>>> import numpy as np
>>> import numpy.linalg as la
>>> np.set_printoptions(suppress=True, linewidth=200)
>>> def rnd(a):
...     return np.round(a, 2) + 0
... 
>>> M = np.loadtxt("block14.csv", delimiter=",")
>>> M
array([[ 2., -1.,  0.],
       [ 1.,  0.,  0.],
       [ 0.,  0.,  0.]])
>>> np.allclose(M @ M.T, M.T @ M)
False
>>> (M - M.T) / 2
array([[ 0., -1.,  0.],
       [ 1.,  0.,  0.],
       [ 0.,  0.,  0.]])
>>> rnd(np.sort(np.abs(la.eigvals(M))))
array([0., 1., 1.])
>>> (M + M.T) / 2
array([[2., 0., 0.],
       [0., 0., 0.],
       [0., 0., 0.]])
>>> P = np.triu(np.array([[3, 2, 2], [2, 2, 0], [-2, 3, -3]]), 1) + np.eye(3)
>>> out = P @ M @ la.inv(P)
>>> la.matrix_rank(out)
np.int64(2)
>>> rnd(la.norm(M) ** 2 / la.norm(M, 2) ** 2)
np.float64(1.03)
>>> la.norm(M, axis=1).argmax()
np.int64(0)
>>> print(rnd(la.norm(M, 1)), rnd(la.norm(M, np.inf)))
3.0 3.0
>>> rnd(la.norm(M[2], 1)), rnd(la.norm(M[2], np.inf))
(np.float64(0.0), np.float64(0.0))
>>> rnd(la.norm(M, axis=0))
array([2.24, 1.  , 0.  ])
>>> rnd(la.norm(M, 2))
np.float64(2.41)
>>> print(rnd(la.norm(M, "nuc")))
2.83
>>> rng = np.random.default_rng(87)
>>> lab = rng.permutation(3)
>>> lab
array([1, 2, 0])
>>> out = M[lab][:, lab]
>>> print(np.allclose(out, M))
False
>>> rnd(la.det(out)), rnd(la.det(M[lab]))
(np.float64(0.0), np.float64(0.0))
>>> np.trace(out)
np.float64(2.0)
>>> out
array([[ 0.,  0.,  1.],
       [ 0.,  0.,  0.],
       [-1.,  0.,  2.]])
>>> rnd(la.norm(M, 2) / la.norm(M))
np.float64(0.99)
>>> A = np.eye(3, dtype=int)[rng.permutation(3)]
>>> A
array([[0, 0, 1],
       [0, 1, 0],
       [1, 0, 0]])
>>> x = np.array([-6, 0, 5])
>>> print(rnd(la.norm(x)), rnd(la.norm(A @ x)))
7.81 7.81
>>> [p for p in range(1, 25) if np.allclose(la.matrix_power(A, p), np.eye(3))]
[2, 4, 6, 8, 10, 12, 14, 16, 18, 20, 22, 24]
>>> rnd(np.abs(la.eigvals(A)))
array([1., 1., 1.])
>>> A.T @ (A @ x)
array([-6,  0,  5])
>>> 3 - la.matrix_rank(A - np.eye(3), tol=1e-8)
np.int64(2)
>>> rnd(la.det(A))
np.float64(-1.0)
>>> out = A / la.norm(A, axis=1, keepdims=True)
>>> C2 = out @ out.T
>>> (C2 - 2 * np.eye(3)).round(6).argmax(axis=1)
array([1, 0, 0])
>>> C2
array([[1., 0., 0.],
       [0., 1., 0.],
       [0., 0., 1.]])
>>> x = np.array([1, 0, 0])
>>> (A @ x).argmax()
np.int64(2)
>>> A @ np.eye(3)[2]
array([1., 0., 0.])
>>> A @ (2 * x)
array([0, 0, 2])
>>> np.einsum("ij,j->i", A, x)
array([0, 0, 1])
>>> A * x
array([[0, 0, 0],
       [0, 0, 0],
       [1, 0, 0]])
>>> la.norm(A @ x) <= la.norm(A, 2) * la.norm(x) + 1e-9
np.True_
>>> (A + A.T) / 2
array([[0., 0., 1.],
       [0., 1., 0.],
       [1., 0., 0.]])
>>> print(rnd(np.sort(np.abs(la.eigvals(A)))))
[1. 1. 1.]
>>> np.allclose(A, A.T)
True
>>> rnd(np.abs(la.eigvals(A)).max())
np.float64(1.0)
>>> la.determinant(A)
Traceback (most recent call last):
  File "<python-input-53>", line 1, in <module>
    la.determinant(A)
    ^^^^^^^^^^^^^^
AttributeError: module 'numpy.linalg' has no attribute 'determinant'
>>> np.allclose(A @ A.T, A.T @ A)
True
>>> out = la.inv(A)
>>> np.allclose(out, A.T)
True
>>> rnd(la.cond(A))
np.float64(1.0)
>>> rnd(la.inv(out))
array([[0., 0., 1.],
       [0., 1., 0.],
       [1., 0., 0.]])
>>> rnd(la.det(A) * la.det(out))
np.float64(1.0)
>>> print(A @ out)
[[1. 0. 0.]
 [0. 1. 0.]
 [0. 0. 1.]]
>>> print(out)
[[0. 0. 1.]
 [0. 1. 0.]
 [1. 0. 0.]]
